% ipython --no-banner

In [1]: import numpy as np

In [2]: np.set_printoptions(precision=3, suppress=True, linewidth=200, floatmode="fixed")

In [3]: W0 = np.load("out19.npy")

In [4]: print(W0)
[[ 0.600 -0.101  0.100]
 [-1.500  0.476 -0.500]
 [-0.900 -1.117  1.100]
 [-0.800  0.238 -0.200]
 [ 1.000  1.081 -1.100]
 [ 0.700 -0.137  0.200]
 [-0.900 -1.607  1.600]
 [-0.200  1.725 -1.700]
 [-1.100 -1.884  1.900]
 [-0.100  0.170 -0.200]
 [ 1.500 -1.658  1.700]
 [ 1.000  1.667 -1.700]
 [ 1.000  0.545 -0.600]
 [-1.200  2.559 -2.500]
 [-0.500  0.153 -0.100]
 [-0.600  1.137 -1.100]
 [ 0.300 -1.160  1.200]
 [-1.400 -1.501  1.500]
 [ 1.400 -1.476  1.500]
 [-0.100  0.962 -1.000]
 [-1.700 -0.960  1.000]
 [ 0.200 -0.034  0.000]
 [ 2.200  0.070 -0.100]]

In [5]: Xc = W0 - W0.mean(axis=0)

In [6]: Uu, sigma, Vt = np.linalg.svd(Xc, full_matrices=False)

In [7]: print(np.abs(Vt[-1]))
[0.005 0.708 0.706]

In [8]: print(Vt[0] * np.sign(Vt[0, np.abs(Vt[0]).argmax()]))
[-0.052 -0.705  0.707]

In [9]: print(np.abs(Uu[:, 0]).argmax())
13

In [10]: print(sigma)
[8.162 5.054 0.115]

In [11]: print(np.linalg.matrix_rank(Xc))
3

In [12]: print(np.linalg.cond(W0) > 100)
False

In [13]: print(round(np.linalg.norm(W0, 2) / np.linalg.norm(W0), 3))
0.85

In [14]: print(np.abs(np.linalg.svd(W0)[2][-1]))
[0.005 0.708 0.706]

In [15]: Xc = (W0 - W0.mean(axis=0)) / W0.std(axis=0)

In [16]: print(np.argwhere(np.abs(Xc) > 2))
[[13  1]
 [13  2]
 [22  0]]

In [17]: print(Xc.std(axis=0))
[1.000 1.000 1.000]

In [18]: c = np.linalg.lstsq(np.delete(Xc, 0, axis=1), Xc[:, 0])[0]

In [19]: print(round(1 - np.var(Xc[:, 0] - np.delete(Xc, 0, axis=1) @ c), 3))
0.053

In [20]: print(np.abs(c).argmax())
1

In [21]: print(c)
[-7.724 -7.775]

In [22]: data = np.loadtxt("a.csv", delimiter=",")

In [23]: print(data)
[[-3.045 -5.998  6.041]
 [ 6.056 12.990 -8.885]
 [ 6.183 19.031  9.067]
 [ 8.977 23.819  0.034]]

In [24]: vec = np.array([3, 0, 3])

In [25]: target = data @ vec

In [26]: c, lr = np.zeros(3), 1 / np.linalg.norm(data, 2) ** 2

In [27]: for i in range(25):
    ...:     c -= lr * data.T @ (data @ c - target)
    ...:     if i % 5 == 0: print(i, round(np.linalg.norm(data @ c - target), 3))
    ...: 
0 31.682
5 13.712
10 5.939
15 2.584
20 1.149

In [28]: print(c)
[0.102 1.102 2.606]

In [29]: print(np.round(np.linalg.cond(data), 3))
381.861

In [30]: T = np.stack([data, -2 * data, data[::-1]])

In [31]: print(np.linalg.matrix_rank(T))
[3 3 3]

In [32]: print(np.linalg.norm(T, axis=(1, 2)))
[38.687 77.373 38.687]

In [33]: print((T @ data.T).shape)
(3, 4, 4)

In [34]: feats = np.loadtxt("test13.csv", delimiter=",")

In [35]: print(feats)
[[-0.990  0.990 -1.939 -0.955]
 [-0.848  0.850 -1.748 -0.835]
 [ 1.536 -1.583  3.096  1.564]
 [-0.151  0.179 -0.359 -0.169]
 [-0.839  0.812 -1.656 -0.850]
 [ 0.424 -0.422  0.832  0.419]
 [-2.401  2.354 -4.747 -2.397]
 [ 0.059 -0.078  0.176  0.092]
 [ 0.651 -0.620  1.249  0.610]
 [-0.743  0.689 -1.405 -0.701]
 [ 0.574 -0.609  1.159  0.570]
 [ 0.599 -0.546  1.125  0.586]
 [-0.493  0.541 -1.073 -0.537]
 [ 0.954 -0.913  1.860  0.919]]

In [36]: Xc = feats - feats.mean(axis=0)

In [37]: Uu, sigma, Vt = np.linalg.svd(Xc, full_matrices=False)

In [38]: print(sigma)
[9.595 0.095 0.058 0.049]

In [39]: print(np.abs(Uu[:, 0]).argmax())
6

In [40]: print(np.round(sigma ** 2 / (sigma ** 2).sum(), 3) + 0)
[1.000 0.000 0.000 0.000]

In [41]: print(np.round(Xc.mean(axis=0), 3) + 0)
[0.000 0.000 0.000 0.000]

In [42]: print(np.linalg.matrix_rank(Xc))
4
